>>> import numpy as np
>>> np.set_printoptions(precision=2, suppress=True, linewidth=120)
>>> def rd(a):
...     return np.round(a, 2) + 0
... 
>>> X = np.load("dump.npy")
>>> rd(X)
array([[ 2.66, -1.14, -4.07],
       [ 4.37, -0.46, -2.39],
       [-0.87, -1.59, -4.66],
       [-4.8 , -0.74, -1.2 ],
       [-3.  ,  1.04,  3.86],
       [ 4.78,  0.75,  1.24],
       [-3.17,  0.99,  3.73],
       [-4.14,  0.6 ,  2.74],
       [-2.21,  1.25,  4.31],
       [ 3.64, -0.82, -3.33],
       [ 4.9 ,  0.61,  0.76],
       [-4.91, -0.06,  0.92]])
>>> np.allclose(X[:-1].T @ np.linalg.lstsq(X[:-1].T, X[-1])[0], X[-1])
True
>>> mat = np.loadtxt("a.csv", delimiter=",")
>>> mat
array([[-3.,  0.,  0.,  3.],
       [ 3.,  0.,  0.,  0.],
       [-2.,  0.,  0., -1.]])
>>> Uu, sig, VT = np.linalg.svd(mat)
>>> vecs = VT[:(sig > 1e-8).sum()]
>>> rng = np.random.default_rng(702271)
>>> vec = mat[0] + -1 * mat[2] + rng.integers(2) * np.eye(4)[3]
>>> vec
array([-1.,  0.,  0.,  4.])
>>> np.allclose(vecs.T @ vecs @ vec, vec)
True
>>> rd(np.linalg.norm(mat, 2) / np.linalg.norm(mat))
np.float64(0.89)
>>> [round(float(x), 2) for x in np.linalg.svd(mat, compute_uv=False)[:3]]
[5.02, 2.6, 0.0]
>>> np.linalg.matrix_rank(mat, rtol=0.1)
np.int64(2)
>>> np.linalg.cond(mat) > 100
np.True_
>>> np.argsort(-np.linalg.norm(mat, axis=0).round(6), kind="stable")[:3]
array([0, 3, 1])
>>> M = np.abs(np.array([[-7, -8, -5, 8], [-4, 4, 9, -5], [1, -9, -7, 5], [-6, 3, -2, 4]])) + np.eye(4)
>>> M = M / M.sum(axis=1, keepdims=True)
>>> rd(M)
array([[0.28, 0.28, 0.17, 0.28],
       [0.17, 0.22, 0.39, 0.22],
       [0.04, 0.39, 0.35, 0.22],
       [0.38, 0.19, 0.12, 0.31]])
>>> G = M.T @ M
>>> rd(np.diag(G))
array([0.25, 0.31, 0.32, 0.27])
>>> rd(np.trace(G)), rd((M ** 2).sum())
(np.float64(1.15), np.float64(1.15))
>>> Uu, sig, VT = np.linalg.svd(M)
>>> np.argmax(sig[:-1] / (sig[1:] + 1e-6)) + 1
np.int64(3)
>>> M2 = Uu[:, :3] @ np.diag(sig[:3]) @ VT[:3]
>>> np.linalg.matrix_rank(M, rtol=0.05)
np.int64(3)
>>> rd(M2)
array([[0.27, 0.27, 0.17, 0.28],
       [0.17, 0.22, 0.39, 0.22],
       [0.05, 0.39, 0.35, 0.21],
       [0.38, 0.19, 0.13, 0.31]])
>>> rd(np.linalg.norm(M - M2) / np.linalg.norm(M))
np.float64(0.01)
>>> rd(np.linalg.matrix_power(M, 100))
array([[0.21, 0.27, 0.27, 0.25],
       [0.21, 0.27, 0.27, 0.25],
       [0.21, 0.27, 0.27, 0.25],
       [0.21, 0.27, 0.27, 0.25]])
>>> M @ np.ones(4)
array([1., 1., 1., 1.])
>>> p = np.eye(4)[0]
>>> for _ in range(6):
...     p = p @ M
...     print(p.round(2))
... 
[0.28 0.28 0.17 0.28]
[0.24 0.26 0.25 0.26]
[0.22 0.27 0.26 0.26]
[0.21 0.27 0.26 0.25]
[0.21 0.27 0.27 0.25]
[0.21 0.27 0.27 0.25]
